$ python3 -q
>>> import numpy as np
>>> from numpy import linalg as LA
>>> np.set_printoptions(precision=2, suppress=True, linewidth=100)
>>> rnd = lambda a: np.round(a, 2) + 0
>>> M = np.load("arr.npy")
>>> print(M)
[[ 4.86  0.86  0.14]
 [ 3.98 -0.02  1.02]
 [ 3.15 -0.85  1.85]
 [ 4.94  0.94  0.06]
 [ 5.08  1.08 -0.08]
 [ 5.34  1.34 -0.34]
 [ 3.98 -0.02  1.02]
 [ 4.84  0.84  0.16]
 [ 5.5   1.5  -0.5 ]
 [ 6.14  2.14 -1.14]
 [ 5.36  1.36 -0.36]
 [ 4.63  0.63  0.37]
 [ 5.92  1.92 -0.92]
 [ 4.48  0.48  0.52]
 [ 6.22  2.22 -1.22]
 [ 4.66  0.66  0.34]
 [ 4.28  0.28  0.72]
 [ 4.22  0.22  0.78]
 [ 4.5   0.5   0.5 ]]
>>> Y = np.array([[-2, 1], [-2, 0], [0, -2]])
>>> print(LA.matrix_rank(np.vstack([M, Y.T])))
3
>>> print(LA.matrix_rank(M @ Y))
2
>>> print(rnd(np.einsum("ij->j", M)))
[92.08 16.08  2.92]
>>> C2 = np.cov(M, rowvar=False)
>>> print(rnd(C2))
[[ 0.62  0.62 -0.62]
 [ 0.62  0.62 -0.62]
 [-0.62 -0.62  0.62]]
>>> print(rnd(LA.eigvalsh(C2)[::-1]))
[1.86 0.   0.  ]
>>> print(np.median(M, axis=0))
[4.84 0.84 0.16]
>>> Xs = M - M.mean(axis=0)
>>> U, sigma, VT = LA.svd(Xs, full_matrices=False)
>>> print(LA.matrix_rank(Xs))
1
>>> print(rnd(sigma))
[5.78 0.   0.  ]
>>> print(np.abs(U[:, 0]).argmax())
2
>>> print((sigma ** 2).sum() ** 2 / (sigma ** 4).sum())
1.0
>>> print(np.searchsorted(np.cumsum(sigma ** 2) / (sigma ** 2).sum(), 0.9) + 1)
1
>>> idx = M[:, 2] > np.median(M[:, 2])
>>> u = M[idx].mean(axis=0) - M[~idx].mean(axis=0)
>>> print(np.argsort(-np.abs(u).round(6), kind="stable"))
[0 1 2]
>>> print(idx.astype(int))
[0 1 1 0 0 0 1 0 0 0 0 1 0 1 0 1 1 1 1]
>>> print(((M - M.mean(axis=0)) @ u > 0).astype(int))
[0 1 1 0 0 0 1 1 0 0 0 1 0 1 0 1 1 1 1]
>>> Y = np.array([[2, 0, 2, 1], [2, 2, 2, -2], [-1, 2, -2, -1], [1, -2, -2, 2]])
>>> data = np.triu(Y)
>>> print(data)
[[ 2  0  2  1]
 [ 0  2  2 -2]
 [ 0  0 -2 -1]
 [ 0  0  0  2]]
>>> # triangular, det is the product of the diagonal
>>> rng = np.random.default_rng(756350)
>>> idx = rng.permutation(4)
>>> print(idx)
[2 1 0 3]
>>> Y = data[idx][:, idx]
>>> print(rnd(LA.det(Y)), rnd(LA.det(data[idx])))
-16.0 16.0
>>> print(np.allclose(Y, data))
False
>>> print(Y)
[[-2  0  0 -1]
 [ 2  2  0 -2]
 [ 2  0  2  1]
 [ 0  0  0  2]]
>>> cent = M[[12, 1]].astype(float)
>>> for _ in range(3):
...     idx = LA.norm(M[:, None] - cent, axis=-1).argmin(axis=1)
...     cent = np.array([M[idx == j].mean(axis=0) for j in range(2)])
... 
>>> print(idx)
[1 1 1 1 0 0 1 1 0 0 0 1 0 1 0 1 1 1 1]
>>> print(rnd(cent))
[[ 5.65  1.65 -0.65]
 [ 4.38  0.38  0.62]]
>>> Y = np.array([[1, 0, 1], [3, 0, 3]])
>>> cent = np.kron(Y, data)
>>> print(rnd(LA.norm(cent, 2)), rnd(LA.norm(Y, 2) * LA.norm(data, 2)))
17.35 17.35
>>> print(cent)
[[ 2  0  2  1  0  0  0  0  2  0  2  1]
 [ 0  2  2 -2  0  0  0  0  0  2  2 -2]
 [ 0  0 -2 -1  0  0  0  0  0  0 -2 -1]
 [ 0  0  0  2  0  0  0  0  0  0  0  2]
 [ 6  0  6  3  0  0  0  0  6  0  6  3]
 [ 0  6  6 -6  0  0  0  0  0  6  6 -6]
 [ 0  0 -6 -3  0  0  0  0  0  0 -6 -3]
 [ 0  0  0  6  0  0  0  0  0  0  0  6]]
>>> print(cent.shape)
(8, 12)
>>> print(LA.matrix_rank(cent))
4
>>> Y = data / np.sqrt((data ** 2).mean(axis=1, keepdims=True))
>>> print(LA.matrix_rank(Y) == LA.matrix_rank(data))
True
>>> print(data - data.mean(axis=1, keepdims=True))
[[ 0.75 -1.25  0.75 -0.25]
 [-0.5   1.5   1.5  -2.5 ]
 [ 0.75  0.75 -1.25 -0.25]
 [-0.5  -0.5  -0.5   1.5 ]]
>>> print(LA.matrix_rank(data - data.mean(axis=1, keepdims=True)))
3
